$ ipython --no-banner

In [1]: import numpy as np

In [2]: np.set_printoptions(precision=2, suppress=True, linewidth=140, floatmode="fixed")

In [3]: rnd = lambda a: np.round(a, 2) + 0

In [4]: X = np.cumsum(np.array([[0, 3, 3, 2, 3, 2, 3, 2, 0, 0],
   ...:     [0, 0, 1, 3, 2, 1, 2, 3, 2, 1],
   ...:     [1, 2, 1, 1, 0, 0, 3, 0, 0, 0],
   ...:     [0, 0, 2, 1, 2, 2, 1, 0, 2, 0],
   ...:     [0, 0, 3, 0, 0, 3, 3, 0, 0, 1],
   ...:     [0, 1, 1, 1, 3, 1, 1, 0, 0, 1],
   ...:     [0, 3, 2, 0, 3, 2, 3, 2, 3, 2],
   ...:     [0, 3, 1, 0, 2, 3, 2, 0, 2, 0],
   ...:     [3, 3, 3, 1, 0, 0, 2, 1, 2, 0],
   ...:     [1, 3, 0, 1, 3, 2, 2, 3, 1, 3],
   ...:     [3, 2, 0, 3, 1, 2, 3, 2, 3, 3],
   ...:     [2, 3, 2, 3, 3, 1, 2, 3, 2, 0],
   ...:     [1, 3, 3, 3, 3, 1, 0, 3, 1, 2],
   ...:     [0, 0, 1, 3, 0, 3, 0, 0, 0, 3],
   ...:     [3, 0, 2, 2, 3, 3, 0, 0, 2, 0],
   ...:     [2, 3, 3, 1, 3, 1, 0, 2, 2, 3],
   ...:     [2, 3, 2, 0, 1, 2, 0, 1, 1, 1]]), axis=0)

In [5]: X
Out[5]: 
array([[ 0,  3,  3,  2,  3,  2,  3,  2,  0,  0],
       [ 0,  3,  4,  5,  5,  3,  5,  5,  2,  1],
       [ 1,  5,  5,  6,  5,  3,  8,  5,  2,  1],
       [ 1,  5,  7,  7,  7,  5,  9,  5,  4,  1],
       [ 1,  5, 10,  7,  7,  8, 12,  5,  4,  2],
       [ 1,  6, 11,  8, 10,  9, 13,  5,  4,  3],
       [ 1,  9, 13,  8, 13, 11, 16,  7,  7,  5],
       [ 1, 12, 14,  8, 15, 14, 18,  7,  9,  5],
       [ 4, 15, 17,  9, 15, 14, 20,  8, 11,  5],
       [ 5, 18, 17, 10, 18, 16, 22, 11, 12,  8],
       [ 8, 20, 17, 13, 19, 18, 25, 13, 15, 11],
       [10, 23, 19, 16, 22, 19, 27, 16, 17, 11],
       [11, 26, 22, 19, 25, 20, 27, 19, 18, 13],
       [11, 26, 23, 22, 25, 23, 27, 19, 18, 16],
       [14, 26, 25, 24, 28, 26, 27, 19, 20, 16],
       [16, 29, 28, 25, 31, 27, 27, 21, 22, 19],
       [18, 32, 30, 25, 32, 29, 27, 22, 23, 20]])

In [6]: x = np.array([0, 3, 0, 3, -3, 0, 1, 0, -3, 1])

In [7]: target = X @ x

In [8]: beta, lr = np.zeros(10), 1 / np.linalg.norm(X, 2) ** 2

In [9]: for i in range(60):
   ...:     beta -= lr * X.T @ (X @ beta - target)
   ...:     if i % 10 == 0: print(i, round(np.linalg.norm(X @ beta - target), 2))
   ...: 
0 26.09
10 25.61
20 25.17
30 24.76
40 24.37
50 24.02

In [10]: rnd(beta)
Out[10]: array([0.20, 0.27, 0.15, 0.38, 0.19, 0.14, 0.20, 0.31, 0.13, 0.18])

In [11]: x = np.array([2, 4, 1, -3, -3, 0, 3, -2, 2, 2])

In [12]: target = X @ x

In [13]: rnd(np.linalg.pinv(X) @ X)
Out[13]: 
array([[1.00, 0.00, 0.00, 0.00, 0.00, 0.00, 0.00, 0.00, 0.00, 0.00],
       [0.00, 1.00, 0.00, 0.00, 0.00, 0.00, 0.00, 0.00, 0.00, 0.00],
       [0.00, 0.00, 1.00, 0.00, 0.00, 0.00, 0.00, 0.00, 0.00, 0.00],
       [0.00, 0.00, 0.00, 1.00, 0.00, 0.00, 0.00, 0.00, 0.00, 0.00],
       [0.00, 0.00, 0.00, 0.00, 1.00, 0.00, 0.00, 0.00, 0.00, 0.00],
       [0.00, 0.00, 0.00, 0.00, 0.00, 1.00, 0.00, 0.00, 0.00, 0.00],
       [0.00, 0.00, 0.00, 0.00, 0.00, 0.00, 1.00, 0.00, 0.00, 0.00],
       [0.00, 0.00, 0.00, 0.00, 0.00, 0.00, 0.00, 1.00, 0.00, 0.00],
       [0.00, 0.00, 0.00, 0.00, 0.00, 0.00, 0.00, 0.00, 1.00, 0.00],
       [0.00, 0.00, 0.00, 0.00, 0.00, 0.00, 0.00, 0.00, 0.00, 1.00]])

In [14]: target
Out[14]: array([  5,  -3,  14,  14,  28,  26,  46,  63,  89,  99, 118, 122, 121, 119, 116, 129, 146])

In [15]: rng = np.random.default_rng(543)

In [16]: target = target + 0.1 * rng.normal(size=17)

In [17]: rnd(target)
Out[17]: 
array([  4.94,  -3.04,  13.94,  14.07,  27.84,  26.02,  45.90,  62.94,  88.87,  98.94, 118.04, 122.10, 120.97, 118.99, 116.01, 129.01,
       146.10])

In [18]: beta, *_ = np.linalg.lstsq(X, target)

In [19]: rnd(X.T @ (target - X @ beta))
Out[19]: array([0.00, 0.00, 0.00, 0.00, 0.00, 0.00, 0.00, 0.00, 0.00, 0.00])

In [20]: rnd(np.linalg.norm(target - X @ beta))
Out[20]: np.float64(0.19)
